% python3 -q
>>> import numpy as np
>>> np.set_printoptions(precision=2, suppress=True, linewidth=200, sign=" ")
>>> K = np.load("m.npy")
>>> K
array([[ 2.9 ,  0.57,  0.1 ,  1.71, -1.32,  0.32, -0.04],
       [ 0.57,  3.98, -0.66,  0.22, -0.01,  0.03,  0.52],
       [ 0.1 , -0.66,  2.23, -2.06, -0.23, -0.89, -0.05],
       [ 1.71,  0.22, -2.06,  4.89,  0.19,  0.15,  0.69],
       [-1.32, -0.01, -0.23,  0.19,  3.83,  0.74,  0.1 ],
       [ 0.32,  0.03, -0.89,  0.15,  0.74,  2.79,  0.9 ],
       [-0.04,  0.52, -0.05,  0.69,  0.1 ,  0.9 ,  2.37]])
>>> w, evecs = np.linalg.eigh(K)
>>> x = np.array([0, 2, -1, 0, -3, -2, 1])
>>> evecs * np.maximum(w, 0) @ evecs.T
array([[ 2.9 ,  0.57,  0.1 ,  1.71, -1.32,  0.32, -0.04],
       [ 0.57,  3.98, -0.66,  0.22, -0.01,  0.03,  0.52],
       [ 0.1 , -0.66,  2.23, -2.06, -0.23, -0.89, -0.05],
       [ 1.71,  0.22, -2.06,  4.89,  0.19,  0.15,  0.69],
       [-1.32, -0.01, -0.23,  0.19,  3.83,  0.74,  0.1 ],
       [ 0.32,  0.03, -0.89,  0.15,  0.74,  2.79,  0.9 ],
       [-0.04,  0.52, -0.05,  0.69,  0.1 ,  0.9 ,  2.37]])
>>> round(float(x @ K @ x), 2)
70.63
>>> np.linalg.eigvalsh(K[1:, 1:])
array([ 0.52,  2.  ,  2.89,  4.  ,  4.19,  6.5 ])
>>> evecs * np.abs(w) @ evecs.T
array([[ 2.9 ,  0.57,  0.1 ,  1.71, -1.32,  0.32, -0.04],
       [ 0.57,  3.98, -0.66,  0.22, -0.01,  0.03,  0.52],
       [ 0.1 , -0.66,  2.23, -2.06, -0.23, -0.89, -0.05],
       [ 1.71,  0.22, -2.06,  4.89,  0.19,  0.15,  0.69],
       [-1.32, -0.01, -0.23,  0.19,  3.83,  0.74,  0.1 ],
       [ 0.32,  0.03, -0.89,  0.15,  0.74,  2.79,  0.9 ],
       [-0.04,  0.52, -0.05,  0.69,  0.1 ,  0.9 ,  2.37]])
>>> round(x @ K @ x / (x @ x), 2), np.round(w[0], 2), np.round(w[-1], 2)
(np.float64(3.72), np.float64(-0.0), np.float64(7.0))
>>> np.round(np.linalg.norm(K, 2) / np.linalg.norm(K), 2)
np.float64(0.68)
>>> np.argsort(-np.linalg.norm(K, axis=0).round(6), kind="stable")[:3]
array([ 3,  4,  1])
>>> np.abs(np.diag(np.linalg.qr(K)[1])) > 1e-9
array([ True,  True,  True,  True,  True,  True, False])
>>> round(np.trace(np.linalg.pinv(K) @ K), 2)
np.float64(6.0)
>>> np.linalg.lstsq(K[:-1].T, K[-1])[2]
np.int32(6)
>>> np.allclose(K[:-1].T @ np.linalg.lstsq(K[:-1].T, K[-1])[0], K[-1])
True
>>> K @ np.linalg.pinv(K) @ K
array([[ 2.9 ,  0.57,  0.1 ,  1.71, -1.32,  0.32, -0.04],
       [ 0.57,  3.98, -0.66,  0.22, -0.01,  0.03,  0.52],
       [ 0.1 , -0.66,  2.23, -2.06, -0.23, -0.89, -0.05],
       [ 1.71,  0.22, -2.06,  4.89,  0.19,  0.15,  0.69],
       [-1.32, -0.01, -0.23,  0.19,  3.83,  0.74,  0.1 ],
       [ 0.32,  0.03, -0.89,  0.15,  0.74,  2.79,  0.9 ],
       [-0.04,  0.52, -0.05,  0.69,  0.1 ,  0.9 ,  2.37]])
>>> np.unique(K.round(6), axis=0).shape
(7, 7)
>>> rng = np.random.default_rng(29125)
>>> labels = rng.permutation(7)
>>> labels
array([ 5,  4,  0,  1,  6,  3,  2])
>>> A2 = K[labels][:, labels]
>>> round(float(np.linalg.det(A2)), 2), round(np.linalg.det(K[labels]), 2)
(-0.0, np.float64(0.0))
>>> np.diag(A2)
array([ 2.79,  3.83,  2.9 ,  3.98,  2.37,  4.89,  2.23])
>>> round(np.trace(A2), 2)
np.float64(23.0)
>>> r = np.linalg.matrix_rank(K)
>>> r
np.int64(6)
>>> null = np.linalg.svd(K)[2][r:].T
>>> np.allclose(K @ null, 0)
True
>>> np.round(K @ null, 2) + 0
array([[ 0.],
       [ 0.],
       [ 0.],
       [ 0.],
       [ 0.],
       [ 0.],
       [ 0.]])
>>> np.linalg.matrix_rank(K.T @ K), np.linalg.matrix_rank(K @ K.T)
(np.int64(6), np.int64(6))
>>> [int(np.linalg.matrix_rank(K[:i])) for i in range(1, len(K) + 1)]
[1, 2, 3, 4, 5, 6, 6]
>>> null[:, 0] / null[np.abs(null[:, 0]).round(6).argmax(), 0]
array([-0.76,  0.29,  1.  ,  0.74, -0.34,  0.61, -0.49])
>>> mat = np.loadtxt("w.csv", delimiter=",")
>>> mat
array([[ 1.  ,  0.5 ,  0.25,  0.12,  0.06,  0.03,  0.02,  0.01],
       [ 0.5 ,  1.  ,  0.5 ,  0.25,  0.12,  0.06,  0.03,  0.02],
       [ 0.25,  0.5 ,  1.  ,  0.5 ,  0.25,  0.12,  0.06,  0.03],
       [ 0.12,  0.25,  0.5 ,  1.  ,  0.5 ,  0.25,  0.12,  0.06],
       [ 0.06,  0.12,  0.25,  0.5 ,  1.  ,  0.5 ,  0.25,  0.12],
       [ 0.03,  0.06,  0.12,  0.25,  0.5 ,  1.  ,  0.5 ,  0.25],
       [ 0.02,  0.03,  0.06,  0.12,  0.25,  0.5 ,  1.  ,  0.5 ],
       [ 0.01,  0.02,  0.03,  0.06,  0.12,  0.25,  0.5 ,  1.  ]])
>>> A2 = np.linalg.invert(mat)
Traceback (most recent call last):
  File "<python-input-36>", line 1, in <module>
    A2 = np.linalg.invert(mat)
         ^^^^^^^^^^^^^^^^
AttributeError: module 'numpy.linalg' has no attribute 'invert'
>>> A2 = np.linalg.inv(mat)
>>> A2.round(2) + 0
array([[ 1.33, -0.67,  0.  ,  0.01,  0.  ,  0.  , -0.01,  0.  ],
       [-0.67,  1.67, -0.66, -0.01,  0.01, -0.01,  0.01, -0.01],
       [ 0.  , -0.66,  1.67, -0.66, -0.01,  0.01, -0.01,  0.  ],
       [ 0.01, -0.01, -0.66,  1.67, -0.66, -0.01,  0.01,  0.  ],
       [ 0.  ,  0.01, -0.01, -0.66,  1.67, -0.66, -0.01,  0.01],
       [ 0.  , -0.01,  0.01, -0.01, -0.66,  1.67, -0.66,  0.  ],
       [-0.01,  0.01, -0.01,  0.01, -0.01, -0.66,  1.67, -0.67],
       [ 0.  , -0.01,  0.  ,  0.  ,  0.01,  0.  , -0.67,  1.33]])
>>> np.linalg.inv(A2)
array([[ 1.  ,  0.5 ,  0.25,  0.12,  0.06,  0.03,  0.02,  0.01],
       [ 0.5 ,  1.  ,  0.5 ,  0.25,  0.12,  0.06,  0.03,  0.02],
       [ 0.25,  0.5 ,  1.  ,  0.5 ,  0.25,  0.12,  0.06,  0.03],
       [ 0.12,  0.25,  0.5 ,  1.  ,  0.5 ,  0.25,  0.12,  0.06],
       [ 0.06,  0.12,  0.25,  0.5 ,  1.  ,  0.5 ,  0.25,  0.12],
       [ 0.03,  0.06,  0.12,  0.25,  0.5 ,  1.  ,  0.5 ,  0.25],
       [ 0.02,  0.03,  0.06,  0.12,  0.25,  0.5 ,  1.  ,  0.5 ],
       [ 0.01,  0.02,  0.03,  0.06,  0.12,  0.25,  0.5 ,  1.  ]])
>>> w, evecs = np.linalg.eigh(mat)
>>> x = np.array([1, 3, 0, 1, 3, -2, -2, 2])
>>> np.abs(mat).sum(axis=1).max(), np.round(np.abs(w).max(), 2)
(np.float64(2.8), np.float64(2.56))
>>> round(float(x @ mat @ x / (x @ x)), 2), np.round(w[0], 2), round(w[-1], 2)
(0.95, np.float64(0.35), np.float64(2.56))
>>> x @ mat @ x
np.float64(30.46)
>>> (np.sign(evecs[:, -1].round(6)) == np.sign(evecs[0, -1].round(6))).astype(int)
array([ 1,  1,  1,  1,  1,  1,  1,  1])
>>> np.round(evecs * np.sqrt(w) @ evecs.T, 2) + 0
array([[ 0.96,  0.25,  0.09,  0.04,  0.02,  0.01,  0.01,  0.  ],
       [ 0.25,  0.93,  0.24,  0.09,  0.04,  0.02,  0.01,  0.01],
       [ 0.09,  0.24,  0.93,  0.24,  0.09,  0.04,  0.02,  0.01],
       [ 0.04,  0.09,  0.24,  0.93,  0.24,  0.09,  0.04,  0.02],
       [ 0.02,  0.04,  0.09,  0.24,  0.93,  0.24,  0.09,  0.04],
       [ 0.01,  0.02,  0.04,  0.09,  0.24,  0.93,  0.24,  0.09],
       [ 0.01,  0.01,  0.02,  0.04,  0.09,  0.24,  0.93,  0.25],
       [ 0.  ,  0.01,  0.01,  0.02,  0.04,  0.09,  0.25,  0.96]])
>>> evecs * np.maximum(w, 0) @ evecs.T
array([[ 1.  ,  0.5 ,  0.25,  0.12,  0.06,  0.03,  0.02,  0.01],
       [ 0.5 ,  1.  ,  0.5 ,  0.25,  0.12,  0.06,  0.03,  0.02],
       [ 0.25,  0.5 ,  1.  ,  0.5 ,  0.25,  0.12,  0.06,  0.03],
       [ 0.12,  0.25,  0.5 ,  1.  ,  0.5 ,  0.25,  0.12,  0.06],
       [ 0.06,  0.12,  0.25,  0.5 ,  1.  ,  0.5 ,  0.25,  0.12],
       [ 0.03,  0.06,  0.12,  0.25,  0.5 ,  1.  ,  0.5 ,  0.25],
       [ 0.02,  0.03,  0.06,  0.12,  0.25,  0.5 ,  1.  ,  0.5 ],
       [ 0.01,  0.02,  0.03,  0.06,  0.12,  0.25,  0.5 ,  1.  ]])
>>> labels = rng.permutation(8)
>>> labels
array([ 0,  4,  2,  6,  3,  1,  7,  5])
>>> A2 = mat[labels][:, labels]
>>> np.round(np.linalg.det(A2), 2), round(np.linalg.det(mat[labels]), 2)
(np.float64(0.13), np.float64(-0.13))
>>> np.allclose(A2, mat)
False
>>> np.trace(A2)
np.float64(8.0)
>>> np.diag(A2)
array([ 1.,  1.,  1.,  1.,  1.,  1.,  1.,  1.])
>>> w, evecs = np.linalg.eigh(mat)
>>> np.round(evecs.T @ evecs, 2) + 0
array([[ 1.,  0.,  0.,  0.,  0.,  0.,  0.,  0.],
       [ 0.,  1.,  0.,  0.,  0.,  0.,  0.,  0.],
       [ 0.,  0.,  1.,  0.,  0.,  0.,  0.,  0.],
       [ 0.,  0.,  0.,  1.,  0.,  0.,  0.,  0.],
       [ 0.,  0.,  0.,  0.,  1.,  0.,  0.,  0.],
       [ 0.,  0.,  0.,  0.,  0.,  1.,  0.,  0.],
       [ 0.,  0.,  0.,  0.,  0.,  0.,  1.,  0.],
       [ 0.,  0.,  0.,  0.,  0.,  0.,  0.,  1.]])
>>> w.sum(), np.trace(mat)
(np.float64(8.0), np.float64(8.0))
>>> w
array([ 0.35,  0.38,  0.44,  0.56,  0.78,  1.16,  1.77,  2.56])
>>> np.linalg.eigvalsh(mat @ mat)
array([ 0.12,  0.14,  0.2 ,  0.31,  0.6 ,  1.34,  3.13,  6.57])
>>> np.abs(evecs[:, -1])
array([ 0.23,  0.33,  0.39,  0.43,  0.43,  0.39,  0.33,  0.23])
